$ python3 -q
>>> import numpy as np
>>> from numpy import linalg as LA
>>> np.set_printoptions(precision=2, suppress=True, linewidth=200, legacy="1.25")
>>> J = np.load("x.npy")
>>> J
array([[-0.76, -1.33, -0.04],
       [ 0.8 , -1.  , -0.1 ],
       [-0.7 , -1.4 ,  0.  ]])
>>> Uu, sigma, VT = LA.svd(J)
>>> np.argmax(sigma[:-1] / (sigma[1:] + 1e-6)) + 1
2
>>> sigma
array([2.27, 1.14, 0.03])
>>> out = Uu[:, :2] @ np.diag(sigma[:2]) @ VT[:2]
>>> np.round(np.abs(J - out).max(), 2)
0.02
>>> out
array([[-0.76, -1.33, -0.02],
       [ 0.8 , -1.  , -0.1 ],
       [-0.7 , -1.4 , -0.02]])
>>> round(LA.norm(J - out) / LA.norm(J), 2)
0.01
>>> LA.matrix_rank(out)
2
>>> cov = J.T @ J
>>> np.round(LA.eigvalsh(cov)[::-1], 2) + 0
array([5.15, 1.3 , 0.  ])
>>> (J @ J.T).shape
(3, 3)
>>> np.round(LA.svd(J, compute_uv=False) ** 2, 2) + 0
array([5.15, 1.3 , 0.  ])
>>> feats = np.array([[0.0, 0.0, 0.0], [-3.0, 1.0, 3.0], [0.0, 0.0, 0.0]])
>>> np.allclose(feats[:-1].T @ LA.lstsq(feats[:-1].T, feats[-1])[0], feats[-1])
True
>>> round(np.trace(LA.pinv(feats) @ feats), 2)
1.0
>>> try:
...     LA.inv(feats)
... except LA.LinAlgError as e:
...     print("failed:", e)
... 
failed: Singular matrix
>>> Q = J.astype(float).copy()
>>> for j in range(3):
...     Q[:, j] -= Q[:, :j] @ (Q[:, :j].T @ Q[:, j])
...     Q[:, j] /= LA.norm(Q[:, j])
... 
>>> np.round(Q.T @ Q, 2) + 0
array([[1., 0., 0.],
       [0., 1., 0.],
       [0., 0., 1.]])
>>> [round(float(x), 2) for x in LA.svd(feats, compute_uv=False)[:3]]
[4.36, 0.0, 0.0]
>>> round(float(LA.norm(feats, 2) / LA.norm(feats)), 2)
1.0
>>> LA.cond(feats) > 100
True
>>> np.argsort(-LA.norm(feats, axis=0).round(6), kind="stable")[:3]
array([0, 2, 1])
>>> LA.matrix_rank(feats, rtol=0.1)
1
>>> K = np.load("arr.npy")
>>> K
array([[0.92, 0.26],
       [0.26, 0.08]])
>>> np.round(LA.svd(K, compute_uv=False), 2) + 0
array([1., 0.])
>>> np.count_nonzero(K)
4
>>> K.mean(axis=0)
array([0.59, 0.17])
>>> np.unravel_index(np.abs(K).argmax(), K.shape)
(0, 0)
>>> np.diff(K, axis=0)
array([[-0.66, -0.19]])
>>> round(np.abs(K).max(), 2)
0.92
>>> K.sum(axis=0)
array([1.19, 0.34])
>>> np.round(LA.norm(K), 2)
1.0
